% ipython --no-banner

In [1]: import numpy as np

In [2]: from numpy import linalg as LA

In [3]: np.set_printoptions(precision=2, suppress=True, linewidth=140)

In [4]: tidy = lambda a: np.round(a, 2) + 0

In [5]: mat = np.load("mat.npy")

In [6]: tidy(mat)
Out[6]: 
array([[-1.3 , -0.14, -0.13, -0.6 ,  2.84, -2.25,  0.88],
       [-0.26, -0.03,  3.8 ,  1.07,  0.26, -0.22, -0.51],
       [ 1.17, -0.07, -0.32, -0.32, -0.53, -2.38, -2.92],
       [-1.04, -3.37,  0.12, -1.15,  0.24,  1.  , -1.08],
       [-2.21, -0.65, -0.29,  1.11, -2.42, -1.68,  0.85],
       [ 1.43, -0.45,  1.1 , -2.64, -1.21, -0.99,  1.77],
       [ 2.21, -1.99, -0.4 ,  2.21,  0.47, -0.66,  1.2 ]])

In [7]: rng = np.random.default_rng(215504)

In [8]: z = rng.permutation(7)

In [9]: Y = mat[:, z] * rng.choice([-1, 1], 7)

In [10]: tidy(Y)
Out[10]: 
array([[-2.25, -2.84,  0.88, -0.14, -0.13, -0.6 , -1.3 ],
       [-0.22, -0.26, -0.51, -0.03,  3.8 ,  1.07, -0.26],
       [-2.38,  0.53, -2.92, -0.07, -0.32, -0.32,  1.17],
       [ 1.  , -0.24, -1.08, -3.37,  0.12, -1.15, -1.04],
       [-1.68,  2.42,  0.85, -0.65, -0.29,  1.11, -2.21],
       [-0.99,  1.21,  1.77, -0.45,  1.1 , -2.64,  1.43],
       [-0.66, -0.47,  1.2 , -1.99, -0.4 ,  2.21,  2.21]])

In [11]: U, _, vt = LA.svd(mat.T @ Y)

In [12]: tidy(LA.lstsq(mat, Y)[0])
Out[12]: 
array([[ 0.,  0.,  0.,  0.,  0.,  0.,  1.],
       [ 0.,  0.,  0.,  1.,  0.,  0.,  0.],
       [ 0.,  0.,  0.,  0.,  1.,  0.,  0.],
       [ 0.,  0.,  0.,  0.,  0.,  1.,  0.],
       [ 0., -1.,  0.,  0.,  0.,  0.,  0.],
       [ 1.,  0.,  0.,  0.,  0.,  0.,  0.],
       [ 0.,  0.,  1.,  0.,  0.,  0.,  0.]])

In [13]: x0 = np.array([-3, -4, 3, 6, -1, 8, -7])

In [14]: a = np.maximum(mat @ x0, 0)

In [15]: tidy(np.maximum(mat @ x0, 0) - np.maximum(-mat @ x0, 0))
Out[15]: array([-26.55,  20.23,  -4.14,  25.4 ,  -1.95, -34.1 ,  -0.71])

In [16]: tidy(np.maximum(mat @ (3 * x0), 0))
Out[16]: array([ 0.  , 60.69,  0.  , 76.21,  0.  ,  0.  ,  0.  ])

In [17]: tidy(mat * (a > 1e-9)[:, None])
Out[17]: 
array([[ 0.  ,  0.  ,  0.  ,  0.  ,  0.  ,  0.  ,  0.  ],
       [-0.26, -0.03,  3.8 ,  1.07,  0.26, -0.22, -0.51],
       [ 0.  ,  0.  ,  0.  ,  0.  ,  0.  ,  0.  ,  0.  ],
       [-1.04, -3.37,  0.12, -1.15,  0.24,  1.  , -1.08],
       [ 0.  ,  0.  ,  0.  ,  0.  ,  0.  ,  0.  ,  0.  ],
       [ 0.  ,  0.  ,  0.  ,  0.  ,  0.  ,  0.  ,  0.  ],
       [ 0.  ,  0.  ,  0.  ,  0.  ,  0.  ,  0.  ,  0.  ]])

In [18]: x0 = np.array([0, 2, -4, -8, 0, 5, 5])

In [19]: y = mat @ x0

In [20]: tidy(y)
Out[20]: array([ -1.81, -27.42, -22.79,   1.54, -13.18,  19.73, -17.45])

In [21]: tidy(LA.solve(mat, y + mat[:, 2]))
Out[21]: array([ 0.,  2., -3., -8.,  0.,  5.,  5.])

In [22]: tidy(LA.solve(mat, mat[:, 0]))
Out[22]: array([1., 0., 0., 0., 0., 0., 0.])

In [23]: J = np.array([[3, 0, -3, 3, -3, 1, 3],
    ...:     [-3, 1, -1, 3, -2, 2, -3],
    ...:     [-1, 3, -3, 3, -2, 2, 3],
    ...:     [0, 3, 3, -3, 2, 0, -3],
    ...:     [-3, 3, 0, 1, 1, -2, 2],
    ...:     [-1, -1, 3, 3, -2, 0, 1],
    ...:     [-1, 3, 1, 0, 2, 2, 0]])

In [24]: Y = J + rng.integers(-2, 3, (7, 6)) @ rng.integers(-2, 3, (6, 7))

In [25]: Y
Out[25]: 
array([[ -1,  -1,  -3,   3,  -1,   0,  -6],
       [  9,  -5,   5,   0,  -7,   6,  -1],
       [ -5,   8, -18,   1,  -9,  -3,   5],
       [-10,  -6,   7,   2,   6,  10,  -8],
       [ -7,  -3,   1,   4,  -3,   4,  -7],
       [  5,  -1,  11,   6,  -8,   2,  -6],
       [  1,  -6,   5,   2,  -5,  13,   0]])

In [26]: np.abs(Y - J).sum(axis=1)
Out[26]: array([17, 38, 40, 47, 33, 32, 35])

In [27]: LA.matrix_rank(Y - J, tol=1e-8)
Out[27]: np.int64(6)

In [28]: E = np.array([[-34, 0, 0, 2, 0],
    ...:     [2, 17, 1, 2, 0],
    ...:     [1, 0, -24, 0, 0],
    ...:     [0, 0, 0, -4, 2],
    ...:     [0, 0, 0, 2, 2]])

In [29]: hat = np.triu(np.array([[5, 2, 1, 4, 1],
    ...:     [4, -2, -5, -1, 0],
    ...:     [1, 1, 3, 5, 4],
    ...:     [-5, -2, 5, -5, -2],
    ...:     [4, 3, -2, -5, -2]]), 1) + np.eye(5)

In [30]: Y = hat @ E @ LA.inv(hat)

In [31]: LA.matrix_rank(Y)
Out[31]: np.int64(5)

In [32]: np.trace(Y), np.trace(E)
Out[32]: (np.float64(-43.0), np.int64(-43))

In [33]: tidy(LA.det(Y))
Out[33]: np.float64(-166464.0)

In [34]: def softmax(z):
    ...:     e = np.exp(z - z.max(axis=-1, keepdims=True))
    ...:     return e / e.sum(axis=-1, keepdims=True)
    ...: 

In [35]: tidy(softmax(E[3]))
Out[35]: array([0.1 , 0.1 , 0.1 , 0.  , 0.71])

In [36]: att = E @ E.T / np.sqrt(5)

In [37]: tidy(softmax(att + np.triu(np.full(att.shape, -np.inf), 1)))
Out[37]: 
array([[1.  , 0.  , 0.  , 0.  , 0.  ],
       [0.  , 1.  , 0.  , 0.  , 0.  ],
       [0.  , 0.  , 1.  , 0.  , 0.  ],
       [0.  , 0.  , 0.  , 1.  , 0.  ],
       [0.12, 0.12, 0.02, 0.  , 0.73]])

In [38]: x0 = np.array([-2, -2, -1, 2, -2])

In [39]: y = E @ x0

In [40]: y
Out[40]: array([ 72, -35,  22, -12,   0])

In [41]: tidy(LA.solve(E, y + E[:, 0]))
Out[41]: array([-1., -2., -1.,  2., -2.])

In [42]: tidy(LA.solve(E, y))
Out[42]: array([-2., -2., -1.,  2., -2.])

In [43]: tidy(LA.solve(E.T, E[2]))
Out[43]: array([0., 0., 1., 0., 0.])

In [44]: tidy(LA.solve(E, E[:, 2]))
Out[44]: array([0., 0., 1., 0., 0.])

In [45]: data = np.array([[-1, 1, 1, 2, 2, -1],
    ...:     [2, -2, 1, -2, 0, -2],
    ...:     [-1, -2, -2, 1, -1, 1],
    ...:     [0, 2, 1, 1, -1, 0],
    ...:     [1, -2, 0, 1, 1, 2],
    ...:     [-2, -1, -1, 1, -2, 0]]) * (rng.random((6, 6)) < 0.3)

In [46]: data
Out[46]: 
array([[-1,  1,  0,  0,  0,  0],
       [ 0,  0,  0,  0,  0, -2],
       [ 0,  0, -2,  0, -1,  0],
       [ 0,  0,  1,  0,  0,  0],
       [ 0,  0,  0,  1,  0,  2],
       [ 0,  0, -1,  0,  0,  0]])

In [47]: # null space of dimension 1

In [48]: z = rng.permutation(6)

In [49]: z
Out[49]: array([0, 5, 2, 3, 1, 4])

In [50]: Y = data[z][:, z]

In [51]: np.trace(Y)
Out[51]: np.int64(-3)

In [52]: np.allclose(Y, data)
Out[52]: False

In [53]: tidy(np.trace(LA.pinv(data) @ data))
Out[53]: np.float64(5.0)

In [54]: np.abs(np.diag(LA.qr(data)[1])) > 1e-9
Out[54]: array([ True, False,  True,  True,  True, False])

In [55]: LA.lstsq(data[:-1].T, data[-1])[2]
Out[55]: np.int32(5)

In [56]: np.unique(data.round(6), axis=0).shape
Out[56]: (6, 6)

In [57]: tidy(data @ LA.pinv(data) @ data)
Out[57]: 
array([[-1.,  1.,  0.,  0.,  0.,  0.],
       [ 0.,  0.,  0.,  0.,  0., -2.],
       [ 0.,  0., -2.,  0., -1.,  0.],
       [ 0.,  0.,  1.,  0.,  0.,  0.],
       [ 0.,  0.,  0.,  1.,  0.,  2.],
       [ 0.,  0., -1.,  0.,  0.,  0.]])

In [58]: x0 = np.array([-1, 3, 3, -3, 2, 1])

In [59]: data @ x0
Out[59]: array([ 4, -2, -8,  3, -1, -3])

In [60]: data @ np.eye(6)[4]
Out[60]: array([ 0.,  0., -1.,  0.,  0.,  0.])

In [61]: U, sigma, vt = LA.svd(data)

In [62]: V = vt[:(sigma > 1e-8).sum()]

In [63]: x0 = data[3] + -1 * data[2] + rng.integers(2) * np.eye(6)[3]

In [64]: x0
Out[64]: array([0., 0., 3., 1., 1., 0.])

In [65]: tidy(np.diag(V.T @ V))
Out[65]: array([0.5, 0.5, 1. , 1. , 1. , 1. ])

In [66]: Y = E[0, 0] * E[1:] - np.outer(E[1:, 0], E[0])

In [67]: Y
Out[67]: 
array([[   0, -578,  -34,  -72,    0],
       [   0,    0,  816,   -2,    0],
       [   0,    0,    0,  136,  -68],
       [   0,    0,    0,  -68,  -68]])

In [68]: LA.matrix_rank(Y), LA.matrix_rank(E)
Out[68]: (np.int64(4), np.int64(5))

In [69]: tidy(E[:, 0] / E[0, 0])
Out[69]: array([ 1.  , -0.06, -0.03,  0.  ,  0.  ])

In [70]: np.flatnonzero(~Y.round(6).any(axis=1))
Out[70]: array([], dtype=int64)

In [71]: M, _ = LA.qr(np.array([[-0.3, -0.5, -0.4, 2.2],
    ...:     [0.9, 0.8, -0.3, 0.3],
    ...:     [0.2, -0.4, -0.8, -1.2],
    ...:     [0.3, -0.5, -1.0, 0.4]]))

In [72]: tidy(M)
Out[72]: 
array([[-0.3 ,  0.33, -0.87,  0.2 ],
       [ 0.89, -0.25, -0.38,  0.06],
       [ 0.2 ,  0.55, -0.04, -0.81],
       [ 0.3 ,  0.72,  0.3 ,  0.55]])

In [73]: # columns are unit length and at right angles

In [74]: theta = np.radians(60)

In [75]: r_ = np.eye(4)

In [76]: r_[3, 3] = r_[1, 1] = np.cos(theta)

In [77]: r_[3, 1], r_[1, 3] = -np.sin(theta), np.sin(theta)

In [78]: tidy(r_)
Out[78]: 
array([[ 1.  ,  0.  ,  0.  ,  0.  ],
       [ 0.  ,  0.5 ,  0.  ,  0.87],
       [ 0.  ,  0.  ,  1.  ,  0.  ],
       [ 0.  , -0.87,  0.  ,  0.5 ]])

In [79]: Y = M @ r_.T

In [80]: tidy(LA.svd(M, compute_uv=False)), tidy(LA.svd(Y, compute_uv=False))
Out[80]: (array([1., 1., 1., 1.]), array([1., 1., 1., 1.]))

In [81]: tidy(np.abs(Y - M).max(axis=0))
Out[81]: array([0.  , 0.98, 0.  , 0.9 ])

In [82]: np.allclose(LA.norm(M, axis=1), LA.norm(Y, axis=1))
Out[82]: True

In [83]: Y = np.array([[5, 9, 2], [0, 9, 3]])

In [84]: Z = np.kron(Y, M)

In [85]: Z.shape
Out[85]: (8, 12)

In [86]: LA.matrix_rank(Z)
Out[86]: np.int64(8)

In [87]: hat = np.triu(np.array([[2, 0, 2, 3], [3, 2, 0, 1], [1, 2, 0, 1], [0, 1, 2, 0]]), 1) + np.eye(4)

In [88]: Y = hat @ M @ LA.inv(hat)

In [89]: tidy(hat @ M - M @ hat)
Out[89]: 
array([[ 1.28,  3.27,  1.4 ,  1.46],
       [ 0.3 ,  0.72, -1.48, -1.48],
       [ 0.3 ,  0.72, -0.1 , -0.55],
       [ 0.  ,  0.  , -0.59, -1.91]])

In [90]: LA.matrix_rank(Y)
Out[90]: np.int64(4)

In [91]: tidy(np.trace(Y)), tidy(np.trace(M))
Out[91]: (np.float64(-0.04), np.float64(-0.04))

In [92]: x0 = np.array([7, 6, 7, 2])

In [93]: y = M @ x0

In [94]: tidy(y)
Out[94]: array([-5.82,  2.14,  2.79,  9.58])

In [95]: tidy(LA.solve(M, -3 * y))
Out[95]: array([-21., -18., -21.,  -6.])

In [96]: tidy(LA.solve(M, y + M[:, 2]))
Out[96]: array([7., 6., 8., 2.])

In [97]: tidy(LA.solve(M, y))
Out[97]: array([7., 6., 7., 2.])

In [98]: tidy(LA.solve(M, M[:, 3]))
Out[98]: array([0., 0., 0., 1.])

In [99]: m1 = np.load("sample19.npy")

In [100]: m1
Out[100]: 
array([[ 1,  1, -2, -1, -1, -2, -1],
       [ 1,  1,  1, -2, -1, -1, -2],
       [-2,  1,  1,  1, -2, -1, -1],
       [-1, -2,  1,  1,  1, -2, -1],
       [-1, -1, -2,  1,  1,  1, -2],
       [-2, -1, -1, -2,  1,  1,  1],
       [-1, -2, -1, -1, -2,  1,  1]])

In [101]: z = rng.permutation(7)

In [102]: Y = m1[:, z] * rng.choice([-1, 1], 7)

In [103]: Y
Out[103]: 
array([[ 2, -1, -1, -1,  2,  1, -1],
       [-1, -1, -1, -2,  1,  1, -2],
       [-1, -1,  2, -1,  1,  2,  1],
       [-1,  2,  1, -1,  2, -1,  1],
       [ 2,  1,  1, -2, -1, -1,  1],
       [ 1,  1,  2,  1, -1, -1, -2],
       [ 1,  2,  1,  1, -1,  2, -1]])

In [104]: U, _, vt = LA.svd(m1.T @ Y)

In [105]: z
Out[105]: array([2, 1, 0, 6, 5, 4, 3])

In [106]: r0 = np.array([1, 2, 0, 5])

In [107]: W0 = -1 * np.eye(4) + np.outer(r0, r0)

In [108]: W0
Out[108]: 
array([[ 0.,  2.,  0.,  5.],
       [ 2.,  3.,  0., 10.],
       [ 0.,  0., -1.,  0.],
       [ 5., 10.,  0., 24.]])

In [109]: # symmetric

In [110]: [round(float(LA.det(W0[:i, :i])), 2) + 0 for i in range(1, 5)]
Out[110]: [0.0, -4.0, 4.0, -29.0]

In [111]: np.all(LA.eigvalsh(W0) > 0)
Out[111]: np.False_
